$ python3 -q
>>> import numpy as np
>>> import numpy.linalg as la
>>> np.set_printoptions(precision=3, suppress=True, linewidth=200)
>>> M2 = np.array([[-2, -5], [5, -2], [-2, 0], [-5, 3], [-2, -4]])
>>> cent = np.array([[5, 3, 2], [4, 4, 3]])
>>> rng = np.random.default_rng(766)
>>> X = M2 @ cent + 0.02 * rng.normal(size=(5, 3))
>>> X
array([[-30.001, -25.98 , -19.037],
       [ 16.987,   6.994,   3.992],
       [-10.002,  -5.989,  -4.02 ],
       [-12.992,  -2.998,  -0.998],
       [-26.021, -21.998, -16.018]])
>>> la.norm(X, axis=1).argmax()
np.int64(0)
>>> np.round(la.norm(X) ** 2 / la.norm(X, 2) ** 2, 3)
np.float64(1.024)
>>> np.round(la.norm(X, "nuc"), 3)
np.float64(72.587)
>>> print(round(float(la.norm(X, 1)), 3), round(la.norm(X, np.inf), 3))
96.003 75.018
>>> la.norm(X, axis=1)
array([44.016, 18.799, 12.331, 13.371, 37.65 ])
>>> np.round(la.norm(X[4] - X[1]), 3)
np.float64(55.593)
>>> np.round(X[4] @ X[1], 3)
np.float64(-659.807)
>>> W1 = np.array([[2, 1], [2, 2], [1, 1]])
>>> c = np.array([7, -7])
>>> H = np.maximum(X @ W1 + c, 0)
>>> la.matrix_rank(H)
np.int64(1)
>>> cent = np.array([[0, -3], [2, 2]])
>>> W1 @ cent
array([[ 2, -4],
       [ 4, -2],
       [ 2, -1]])
>>> H @ cent
array([[   0.   ,    0.   ],
       [  55.933, -120.928],
       [   0.   ,    0.   ],
       [   0.   ,    0.   ],
       [   0.   ,    0.   ]])
>>> la.matrix_rank(X, rtol=0.1)
np.int64(2)
>>> np.argsort(-la.norm(X, axis=0).round(6), kind="stable")[:3]
array([0, 1, 2])
>>> [round(float(x), 3) for x in la.svd(X, compute_uv=False)[:3]]
[62.801, 9.765, 0.022]
>>> cov = X.T @ X
>>> np.allclose(cov, cov.T)
True
>>> np.round(la.svd(X, compute_uv=False) ** 2, 3) + 0
array([3943.91 ,   95.349,    0.   ])
>>> la.matrix_rank(cov)
np.int64(3)
>>> cov
array([[2134.55 , 1569.487, 1108.915],
       [1569.487, 1252.644,  901.927],
       [1108.915,  901.927,  652.065]])
>>> np.round(la.eigvalsh(cov)[::-1], 3) + 0
array([3943.91 ,   95.349,    0.   ])
>>> f = np.array([1, -1, 1])
>>> np.convolve(X[0], f)
array([-30.001,   4.021, -23.058,  -6.943, -19.037])
>>> W0 = np.load("case17.npy")
>>> W0
array([[2., 3., 0., 0., 0., 0.],
       [3., 4., 3., 0., 0., 0.],
       [0., 3., 5., 3., 0., 0.],
       [0., 0., 3., 4., 3., 0.],
       [0., 0., 0., 3., 4., 3.],
       [0., 0., 0., 0., 3., 1.]])
>>> # symmetric, so the eigenvalues are real
>>> M2 = W0 + rng.integers(-2, 3, (6, 3)) @ rng.integers(-2, 3, (3, 6))
>>> M2
array([[ 3.,  3.,  1., -1.,  3.,  3.],
       [ 9.,  8., -3., -2., -2., -2.],
       [ 0.,  9.,  9., -2., -8.,  3.],
       [-6.,  0., 13.,  2.,  1.,  6.],
       [-6., -6.,  2.,  8.,  6.,  0.],
       [-2.,  0.,  2.,  0.,  1.,  1.]])
>>> M2 - W0
array([[ 1.,  0.,  1., -1.,  3.,  3.],
       [ 6.,  4., -6., -2., -2., -2.],
       [ 0.,  6.,  4., -5., -8.,  3.],
       [-6.,  0., 10., -2., -2.,  6.],
       [-6., -6.,  2.,  5.,  2., -3.],
       [-2.,  0.,  2.,  0., -2.,  0.]])
>>> np.round(la.svd(M2 - W0, compute_uv=False), 3) + 0
array([17.04 , 15.618,  6.537,  0.   ,  0.   ,  0.   ])
>>> np.abs(M2 - W0).sum(axis=1)
array([ 9., 22., 26., 26., 24.,  6.])
>>> la.norm(M2, axis=1)
array([ 6.164, 12.884, 15.46 , 15.684, 13.266,  3.162])
>>> M2[4] @ M2[1]
np.float64(-136.0)
>>> round(float(la.norm(M2, 2)), 3)
20.692
>>> np.round(la.norm(M2[4] - M2[1]), 3)
np.float64(24.779)
>>> print(np.round(la.norm(M2[4], 1), 3), round(float(la.norm(M2[4], np.inf)), 3))
28.0 8.0
>>> la.norm(M2, axis=0)
array([12.884, 13.784, 16.371,  8.775, 10.724,  7.681])
>>> round(la.norm(M2) ** 2 / la.norm(M2, 2) ** 2, 3)
np.float64(2.044)
>>> round(float(la.norm(M2, 1)), 3), round(la.norm(M2, np.inf), 3)
(30.0, np.float64(31.0))
>>> la.norm(M2, axis=1).argmax()
np.int64(3)
>>> cov = W0.T @ W0
>>> np.allclose(cov, cov.T)
True
>>> cov
array([[13., 18.,  9.,  0.,  0.,  0.],
       [18., 34., 27.,  9.,  0.,  0.],
       [ 9., 27., 43., 27.,  9.,  0.],
       [ 0.,  9., 27., 34., 24.,  9.],
       [ 0.,  0.,  9., 24., 34., 15.],
       [ 0.,  0.,  0.,  9., 15., 10.]])
>>> print(np.diag(cov))
[13. 34. 43. 34. 34. 10.]
>>> O, _ = la.qr(np.array([[1.2, 1.2, 0.7, -0.4, 0.8, -1.1, 1.1, -0.3],
...     [-0.1, -0.6, 0.4, 1.0, -0.9, 1.6, -0.2, -1.0],
...     [1.3, -0.5, 0.5, 2.7, 0.5, 1.6, -0.6, 1.2],
...     [-0.5, 0.4, 1.1, 1.9, 0.3, -0.5, -1.0, -0.8],
...     [0.8, 0.9, 1.2, -1.8, -1.2, 0.6, -2.0, -1.1],
...     [-1.2, -0.1, -0.3, 0.4, 0.9, 0.1, 1.3, -0.1],
...     [-0.2, -0.5, -1.2, 0.2, 0.1, -0.7, 0.5, 0.6],
...     [-0.8, 0.6, 0.8, -0.9, -0.3, 0.2, -0.3, -0.5]]))
>>> K = O[:, :8]
>>> print(K)
[[-0.484  0.53   0.233 -0.376  0.048 -0.192  0.5   -0.009]
 [ 0.04  -0.314 -0.496  0.212 -0.233 -0.279  0.675 -0.146]
 [-0.524 -0.396 -0.385 -0.34   0.29  -0.282 -0.295  0.231]
 [ 0.202  0.264 -0.491 -0.582 -0.462  0.21  -0.172 -0.148]
 [-0.323  0.407 -0.215  0.494 -0.205 -0.353 -0.395 -0.342]
 [ 0.484  0.063  0.02  -0.256  0.472 -0.525 -0.054 -0.441]
 [ 0.081 -0.25   0.442 -0.172 -0.609 -0.535 -0.136  0.175]
 [ 0.323  0.401 -0.261  0.141  0.101 -0.274  0.014  0.749]]
>>> x0 = np.array([-4, 5, 5, -9, -4, -9, 0, 6])
>>> [p for p in range(1, 25) if np.allclose(la.matrix_power(K, p), np.eye(8))]
[]
>>> print(np.abs(la.eigvals(K)))
[1. 1. 1. 1. 1. 1. 1. 1.]
>>> mat = np.array([[-2, 0, 0, -2, -2, 2],
...     [-1, -2, 1, -1, -1, 1],
...     [2, 2, -1, 0, 1, -2],
...     [0, -1, 1, 1, 2, -1],
...     [1, -2, -1, 0, 1, 1],
...     [2, 1, 0, 2, -1, 0]])
>>> mat[-1] = mat[0] + 4 * mat[1]
>>> mat
array([[-2,  0,  0, -2, -2,  2],
       [-1, -2,  1, -1, -1,  1],
       [ 2,  2, -1,  0,  1, -2],
       [ 0, -1,  1,  1,  2, -1],
       [ 1, -2, -1,  0,  1,  1],
       [-6, -8,  4, -6, -6,  6]])
>>> # row 5 dominates
>>> r = la.matrix_rank(mat)
>>> r
np.int64(5)
>>> ns = la.svd(mat)[2][r:].T
>>> ns.shape
(6, 1)
>>> print([int(la.matrix_rank(mat[:i])) for i in range(1, len(mat) + 1)])
[1, 2, 3, 4, 5, 5]
>>> [int(la.matrix_rank(np.delete(mat, i, axis=0))) for i in range(6)]
[5, 5, 4, 4, 4, 5]
>>> [int(la.matrix_rank(mat[:, :j + 1])) for j in range(6)]
[1, 2, 3, 4, 5, 5]
>>> Uu, sigma, Vt = la.svd(mat)
>>> vecs = Vt[:(sigma > 1e-8).sum()]
>>> x0 = mat[0] + 5 * mat[1] + rng.integers(2) * np.eye(6)[5]
>>> print(x0)
[ -7. -10.   5.  -7.  -7.   8.]
>>> np.diag(vecs.T @ vecs)
array([0.782, 0.912, 0.647, 0.993, 0.971, 0.695])
>>> np.allclose(vecs.T @ vecs @ x0, x0)
False
>>> print(round(float(la.norm(x0 - vecs.T @ vecs @ x0)), 3))
0.552
>>> mat.ravel(order="F")
array([-2, -1,  2,  0,  1, -6,  0, -2,  2, -1, -2, -8,  0,  1, -1,  1, -1,  4, -2, -1,  0,  1,  0, -6, -2, -1,  1,  2,  1, -6,  2,  1, -2, -1,  1,  6])
>>> t3 = mat.reshape(6, 2, -1)
>>> np.einsum("ihd,ihd->ih", t3, t3)
array([[  4,  12],
       [  6,   3],
       [  9,   5],
       [  2,   6],
       [  6,   2],
       [116, 108]])
>>> t3.transpose(1, 0, 2)
array([[[-2,  0,  0],
        [-1, -2,  1],
        [ 2,  2, -1],
        [ 0, -1,  1],
        [ 1, -2, -1],
        [-6, -8,  4]],

       [[-2, -2,  2],
        [-1, -1,  1],
        [ 0,  1, -2],
        [ 1,  2, -1],
        [ 0,  1,  1],
        [-6, -6,  6]]])
>>> np.swapaxes(t3, 1, 2)[2]
array([[ 2,  0],
       [ 2,  1],
       [-1, -2]])
>>> print(mat.sum(axis=1))
[ -4  -3   2   2   0 -16]
>>> print(np.round(la.svd(mat, compute_uv=False), 3) + 0)
[15.974  3.856  2.391  1.587  0.856  0.   ]
>>> mat.sum(axis=0)
array([ -6, -11,   4,  -8,  -5,   7])
>>> la.matrix_rank(mat)
np.int64(5)
>>> mat.shape
(6, 6)
>>> F = np.array([[1, 0, 3, 3, 0],
...     [0, 2, 1, 3, 0],
...     [0, 0, 0, 0, 3],
...     [0, 1, 1, 0, 0],
...     [1, 2, 0, 3, 3],
...     [3, 1, 0, 1, 2],
...     [0, 2, 3, 0, 0],
...     [3, 1, 0, 3, 0]])
>>> f, v = F[0], F[1]
>>> f @ f
np.int64(19)
>>> pr = (f @ v) / (f @ f) * f
>>> round(float(la.norm(f + v) ** 2 + la.norm(f - v) ** 2), 3)
66.0
>>> print(np.round((v - pr) @ f, 3))
0.0
>>> M = np.array([[4.0, 3.0, 0.0, 0.0, 3.0, 3.0, 0.0, 0.0],
...     [3.0, 4.0, 0.0, 0.0, 3.0, 3.0, 0.0, 0.0],
...     [0.0, 0.0, 4.0, 3.0, 0.0, 0.0, 3.0, 3.0],
...     [0.0, 0.0, 3.0, 4.0, 0.0, 0.0, 3.0, 3.0],
...     [3.0, 3.0, 0.0, 0.0, 4.0, 3.0, 0.0, 0.0],
...     [3.0, 3.0, 0.0, 0.0, 3.0, 4.0, 0.0, 0.0],
...     [0.0, 0.0, 3.0, 3.0, 0.0, 0.0, 4.0, 3.0],
...     [0.0, 0.0, 3.0, 3.0, 0.0, 0.0, 3.0, 4.0]])
>>> M2 = la.inv(M)
>>> (np.abs(M2) > 1e-9).astype(int)
array([[1, 1, 0, 0, 1, 1, 0, 0],
       [1, 1, 0, 0, 1, 1, 0, 0],
       [0, 0, 1, 1, 0, 0, 1, 1],
       [0, 0, 1, 1, 0, 0, 1, 1],
       [1, 1, 0, 0, 1, 1, 0, 0],
       [1, 1, 0, 0, 1, 1, 0, 0],
       [0, 0, 1, 1, 0, 0, 1, 1],
       [0, 0, 1, 1, 0, 0, 1, 1]])
>>> np.allclose(M2, M.T)
False
>>> def softmax(z):
...     e = np.exp(z - z.max(axis=-1, keepdims=True))
...     return e / e.sum(axis=-1, keepdims=True)
... 
>>> softmax(M).sum(axis=1)
array([1., 1., 1., 1., 1., 1., 1., 1.])
>>> print(softmax(M[0]))
[0.459 0.169 0.008 0.008 0.169 0.169 0.008 0.008]
>>> np.round(softmax(10 * M[0]), 3) + 0
array([1., 0., 0., 0., 0., 0., 0., 0.])
>>> att = M @ M.T / np.sqrt(8)
>>> print(np.round(softmax(att), 3) + 0)
[[0.322 0.226 0.    0.    0.226 0.226 0.    0.   ]
 [0.226 0.322 0.    0.    0.226 0.226 0.    0.   ]
 [0.    0.    0.322 0.226 0.    0.    0.226 0.226]
 [0.    0.    0.226 0.322 0.    0.    0.226 0.226]
 [0.226 0.226 0.    0.    0.322 0.226 0.    0.   ]
 [0.226 0.226 0.    0.    0.226 0.322 0.    0.   ]
 [0.    0.    0.226 0.226 0.    0.    0.322 0.226]
 [0.    0.    0.226 0.226 0.    0.    0.226 0.322]]
>>> np.round(softmax(att + np.triu(np.full(att.shape, -np.inf), 1)), 3) + 0
array([[1.   , 0.   , 0.   , 0.   , 0.   , 0.   , 0.   , 0.   ],
       [0.413, 0.587, 0.   , 0.   , 0.   , 0.   , 0.   , 0.   ],
       [0.   , 0.   , 1.   , 0.   , 0.   , 0.   , 0.   , 0.   ],
       [0.   , 0.   , 0.413, 0.587, 0.   , 0.   , 0.   , 0.   ],
       [0.292, 0.292, 0.   , 0.   , 0.416, 0.   , 0.   , 0.   ],
       [0.226, 0.226, 0.   , 0.   , 0.226, 0.322, 0.   , 0.   ],
       [0.   , 0.   , 0.292, 0.292, 0.   , 0.   , 0.416, 0.   ],
       [0.   , 0.   , 0.226, 0.226, 0.   , 0.   , 0.226, 0.322]])
>>> np.round(softmax(att)[0] @ M, 3) + 0
array([3.322, 3.226, 0.   , 0.   , 3.226, 3.226, 0.   , 0.   ])
>>> print(softmax(att).round(6).argmax(axis=1))
[0 1 2 3 4 5 6 7]
>>> Uu, sigma, Vt = la.svd(M)
>>> sigma
array([13., 13.,  1.,  1.,  1.,  1.,  1.,  1.])
>>> np.argmax(sigma[:-1] / (sigma[1:] + 1e-6)) + 1
np.int64(2)
>>> M2 = Uu[:, :2] @ np.diag(sigma[:2]) @ Vt[:2]
>>> la.matrix_rank(M, rtol=0.05)
np.int64(8)
>>> M2.round(3) + 0
array([[3.25, 3.25, 0.  , 0.  , 3.25, 3.25, 0.  , 0.  ],
       [3.25, 3.25, 0.  , 0.  , 3.25, 3.25, 0.  , 0.  ],
       [0.  , 0.  , 3.25, 3.25, 0.  , 0.  , 3.25, 3.25],
       [0.  , 0.  , 3.25, 3.25, 0.  , 0.  , 3.25, 3.25],
       [3.25, 3.25, 0.  , 0.  , 3.25, 3.25, 0.  , 0.  ],
       [3.25, 3.25, 0.  , 0.  , 3.25, 3.25, 0.  , 0.  ],
       [0.  , 0.  , 3.25, 3.25, 0.  , 0.  , 3.25, 3.25],
       [0.  , 0.  , 3.25, 3.25, 0.  , 0.  , 3.25, 3.25]])
>>> np.sort(la.eigvals(M).real)
array([ 1.,  1.,  1.,  1.,  1.,  1., 13., 13.])
>>> (M != 0).astype(int)
array([[1, 1, 0, 0, 1, 1, 0, 0],
       [1, 1, 0, 0, 1, 1, 0, 0],
       [0, 0, 1, 1, 0, 0, 1, 1],
       [0, 0, 1, 1, 0, 0, 1, 1],
       [1, 1, 0, 0, 1, 1, 0, 0],
       [1, 1, 0, 0, 1, 1, 0, 0],
       [0, 0, 1, 1, 0, 0, 1, 1],
       [0, 0, 1, 1, 0, 0, 1, 1]])
>>> round(la.det(M), 3)
np.float64(169.0)
>>> cov = M.T @ M
>>> la.svd(M, compute_uv=False) ** 2
array([169., 169.,   1.,   1.,   1.,   1.,   1.,   1.])
>>> np.allclose(cov, cov.T)
True
>>> cov
array([[43., 42.,  0.,  0., 42., 42.,  0.,  0.],
       [42., 43.,  0.,  0., 42., 42.,  0.,  0.],
       [ 0.,  0., 43., 42.,  0.,  0., 42., 42.],
       [ 0.,  0., 42., 43.,  0.,  0., 42., 42.],
       [42., 42.,  0.,  0., 43., 42.,  0.,  0.],
       [42., 42.,  0.,  0., 42., 43.,  0.,  0.],
       [ 0.,  0., 42., 42.,  0.,  0., 43., 42.],
       [ 0.,  0., 42., 42.,  0.,  0., 42., 43.]])
>>> la.eigvalsh(cov)[::-1]
array([169., 169.,   1.,   1.,   1.,   1.,   1.,   1.])
>>> J = np.load("m.npy")
>>> J
array([[0, 0, 0, 2, 0, 0, 0],
       [0, 0, 2, 0, 0, 0, 0],
       [0, 0, 0, 0, 0, 3, 0],
       [0, 0, 0, 0, 0, 0, 3],
       [2, 0, 0, 0, 0, 0, 0],
       [0, 0, 0, 0, 0, 0, 0],
       [0, 0, 0, 0, 2, 0, 0]])
>>> # splits into 2 blocks
>>> J[:, 2] @ J[:, 3]
np.int64(0)
>>> print(J.T @ J)
[[4 0 0 0 0 0 0]
 [0 0 0 0 0 0 0]
 [0 0 4 0 0 0 0]
 [0 0 0 4 0 0 0]
 [0 0 0 0 4 0 0]
 [0 0 0 0 0 9 0]
 [0 0 0 0 0 0 9]]
>>> feats = np.loadtxt("dump.csv", delimiter=",")
>>> feats
array([[-0.444, -0.013,  0.348, -0.257, -0.367,  0.286],
       [ 3.188,  0.   , -2.391,  1.632,  2.438, -1.594],
       [-4.01 , -0.018,  2.994, -2.013, -3.018,  1.999],
       [-3.214,  0.027,  2.421, -1.629, -2.409,  1.559],
       [-5.084, -0.026,  3.769, -2.532, -3.719,  2.52 ],
       [-0.367, -0.041,  0.305, -0.27 , -0.281,  0.213],
       [ 8.639,  0.032, -6.439,  4.293,  6.506, -4.379],
       [12.68 , -0.011, -9.493,  6.341,  9.434, -6.31 ],
       [-1.787,  0.012,  1.24 , -0.898, -1.255,  0.983],
       [ 6.095,  0.112, -4.634,  3.067,  4.549, -3.08 ],
       [-3.834,  0.082,  2.92 , -1.888, -2.91 ,  1.927],
       [ 7.584, -0.012, -5.738,  3.84 ,  5.745, -3.904]])
>>> cov = np.cov(feats, rowvar=False)
>>> la.eigvalsh(cov)[::-1]
array([90.474,  0.003,  0.002,  0.002,  0.001,  0.001])
>>> np.median(feats, axis=0)
array([-0.405, -0.005,  0.327, -0.264, -0.324,  0.249])
>>> round(float(np.corrcoef(feats[:, 0], feats[:, 1])[0, 1]), 3)
0.102
>>> np.argwhere(np.triu(np.abs(np.corrcoef(feats.T)) > 0.8, 1))
array([[0, 2],
       [0, 3],
       [0, 4],
       [0, 5],
       [2, 3],
       [2, 4],
       [2, 5],
       [3, 4],
       [3, 5],
       [4, 5]])
>>> print(np.corrcoef(feats.T))
[[ 1.     0.102 -1.     1.     1.    -1.   ]
 [ 0.102  1.    -0.102  0.106  0.099 -0.104]
 [-1.    -0.102  1.    -1.    -1.     1.   ]
 [ 1.     0.106 -1.     1.     1.    -1.   ]
 [ 1.     0.099 -1.     1.     1.    -1.   ]
 [-1.    -0.104  1.    -1.    -1.     1.   ]]
>>> np.argsort(-feats.std(axis=0).round(6), kind="stable")
array([0, 2, 4, 5, 3, 1])
>>> cov.shape
(6, 6)
>>> feats.std(axis=0)
array([5.621, 0.043, 4.213, 2.818, 4.202, 2.827])
